$ python -q
>>> import numpy as np
>>> np.set_printoptions(precision=3, suppress=True, linewidth=160)
>>> data = np.load("block4.npy")
>>> data
array([[3, 2, 0, 0],
       [3, 2, 0, 0],
       [1, 1, 0, 5],
       [0, 2, 4, 0]])
>>> rng = np.random.default_rng(178609)
>>> idx = rng.permutation(4)
>>> idx
array([2, 0, 3, 1])
>>> A2 = data[idx][:, idx]
>>> A2
array([[0, 1, 5, 1],
       [0, 3, 0, 2],
       [4, 0, 0, 2],
       [0, 3, 0, 2]])
>>> np.allclose(A2, data)
False
>>> np.sort(np.abs(np.linalg.eigvals(A2)))
array([0.   , 4.472, 4.472, 5.   ])
>>> J = np.loadtxt("a.csv", delimiter=",")
>>> J
array([[ 0.003, -0.029,  0.049],
       [-0.029,  0.264, -0.44 ],
       [ 0.049, -0.44 ,  0.733]])
>>> vec = np.array([-3, 0, -4])
>>> np.round((vec - J @ vec) @ (J @ vec), 3)
np.float64(0.0)
>>> J @ J @ vec
array([-0.205,  1.847, -3.078])
>>> J @ vec
array([-0.205,  1.847, -3.078])
>>> np.eye(3) - J
array([[ 0.997,  0.029, -0.049],
       [ 0.029,  0.736,  0.44 ],
       [-0.049,  0.44 ,  0.267]])
>>> np.trace(J)
np.float64(1.0)
>>> rk = np.linalg.matrix_rank(J)
>>> rk
np.int64(1)
>>> N = np.linalg.svd(J)[2][rk:].T
>>> np.linalg.matrix_rank(J.T @ J), np.linalg.matrix_rank(J @ J.T)
(np.int64(1), np.int64(1))
>>> np.allclose(J @ N, 0)
True
>>> [int(np.linalg.matrix_rank(J[:, :j + 1])) for j in range(3)]
[1, 1, 1]
>>> [int(np.linalg.matrix_rank(np.delete(J, i, axis=0))) for i in range(3)]
[1, 1, 1]
>>> N @ N.T
array([[ 0.997,  0.029, -0.049],
       [ 0.029,  0.736,  0.44 ],
       [-0.049,  0.44 ,  0.267]])
>>> [int(np.linalg.matrix_rank(J[:i])) for i in range(1, len(J) + 1)]
[1, 1, 1]
>>> cov = J.T @ J
>>> np.diag(cov)
array([0.003, 0.264, 0.733])
>>> (J @ J.T).shape
(3, 3)
>>> np.round(np.linalg.svd(J, compute_uv=False) ** 2, 3) + 0
array([1., 0., 0.])
>>> np.round(np.linalg.eigvalsh(cov)[::-1], 3) + 0
array([1., 0., 0.])
>>> np.linalg.matrix_rank(cov)
np.int64(1)
>>> cov
array([[ 0.003, -0.029,  0.049],
       [-0.029,  0.264, -0.44 ],
       [ 0.049, -0.44 ,  0.733]])
>>> def softmax(z):
...     e = np.exp(z - z.max(axis=-1, keepdims=True))
...     return e / e.sum(axis=-1, keepdims=True)
... 
>>> softmax(data).sum(axis=1)
array([1., 1., 1., 1.])
>>> softmax(data[2])
array([0.018, 0.018, 0.006, 0.958])
>>> softmax(data[2] + -2)
array([0.018, 0.018, 0.006, 0.958])
>>> scores = data @ data.T / np.sqrt(4)
>>> np.round(softmax(scores), 3) + 0
array([[0.493, 0.493, 0.009, 0.005],
       [0.493, 0.493, 0.009, 0.005],
       [0.   , 0.   , 1.   , 0.   ],
       [0.   , 0.   , 0.   , 0.999]])
>>> np.round(softmax(scores)[2] @ data, 3) + 0
array([1., 1., 0., 5.])
>>> M = np.minimum.outer(np.arange(1, 5), np.arange(1, 5)) * -1
>>> M
array([[-1, -1, -1, -1],
       [-1, -2, -2, -2],
       [-1, -2, -3, -3],
       [-1, -2, -3, -4]])
>>> A2 = np.array([[1, 2], [0, 0]])
>>> W2 = np.kron(A2, M)
>>> np.linalg.matrix_rank(W2)
np.int64(4)
>>> W2
array([[-1, -1, -1, -1, -2, -2, -2, -2],
       [-1, -2, -2, -2, -2, -4, -4, -4],
       [-1, -2, -3, -3, -2, -4, -6, -6],
       [-1, -2, -3, -4, -2, -4, -6, -8],
       [ 0,  0,  0,  0,  0,  0,  0,  0],
       [ 0,  0,  0,  0,  0,  0,  0,  0],
       [ 0,  0,  0,  0,  0,  0,  0,  0],
       [ 0,  0,  0,  0,  0,  0,  0,  0]])
>>> W2.shape
(8, 8)
>>> round(np.linalg.norm(W2, 2), 3), np.round(np.linalg.norm(A2, 2) * np.linalg.norm(M, 2), 3)
(np.float64(18.539), np.float64(18.539))
>>> cov = M.T @ M
>>> np.diag(cov)
array([ 4, 13, 23, 30])
>>> np.linalg.eigvalsh(cov)[::-1]
array([68.738,  1.   ,  0.181,  0.08 ])
>>> (M @ M.T).shape
(4, 4)
>>> np.allclose(cov, cov.T)
True
>>> cov
array([[ 4,  7,  9, 10],
       [ 7, 13, 17, 19],
       [ 9, 17, 23, 26],
       [10, 19, 26, 30]])
>>> A2 = M + rng.integers(-2, 3, (4, 1)) @ rng.integers(-2, 3, (1, 4))
>>> A2
array([[-3, -3, -3, -1],
       [-5, -6, -6, -2],
       [-5, -6, -7, -3],
       [-3, -4, -5, -4]])
>>> np.round(np.linalg.svd(A2 - M, compute_uv=False), 3) + 0
array([10.954,  0.   ,  0.   ,  0.   ])
>>> np.abs(A2 - M).sum(axis=1)
array([ 6, 12, 12,  6])
>>> feats = np.loadtxt("x.csv", delimiter=",")
>>> feats
array([[ 2.1, -2. , -3. ],
       [ 0. ,  0.1,  0. ],
       [ 2. , -2. , -2.9]])
>>> blk = np.stack([feats, -2 * feats, feats[::-1]])
>>> np.linalg.det(blk)
array([-0.009,  0.072,  0.009])
>>> blk.sum(axis=0)
array([[-0.1,  0. ,  0.1],
       [ 0. ,  0. ,  0. ],
       [ 0.1,  0. , -0.1]])
>>> np.einsum("bij,cij->bc", blk, blk)
array([[ 33.83, -67.66,  33.81],
       [-67.66, 135.32, -67.62],
       [ 33.81, -67.62,  33.83]])
>>> blk.shape
(3, 3, 3)
>>> np.linalg.norm(blk, axis=(1, 2))
array([ 5.816, 11.633,  5.816])
>>> K = np.loadtxt("mat.csv", delimiter=",")
>>> K
array([[0.667, 0.   , 0.333],
       [0.   , 0.5  , 0.5  ],
       [0.   , 0.   , 1.   ]])
>>> np.kron(np.eye(2, dtype=int), K)
array([[0.667, 0.   , 0.333, 0.   , 0.   , 0.   ],
       [0.   , 0.5  , 0.5  , 0.   , 0.   , 0.   ],
       [0.   , 0.   , 1.   , 0.   , 0.   , 0.   ],
       [0.   , 0.   , 0.   , 0.667, 0.   , 0.333],
       [0.   , 0.   , 0.   , 0.   , 0.5  , 0.5  ],
       [0.   , 0.   , 0.   , 0.   , 0.   , 1.   ]])
>>> round(np.einsum("ij,ji->", K, K), 3)
np.float64(1.695)
>>> round(float(np.linalg.det(K.T)), 3)
0.334
>>> np.linalg.eigvals(K)
array([0.667, 0.5  , 1.   ])
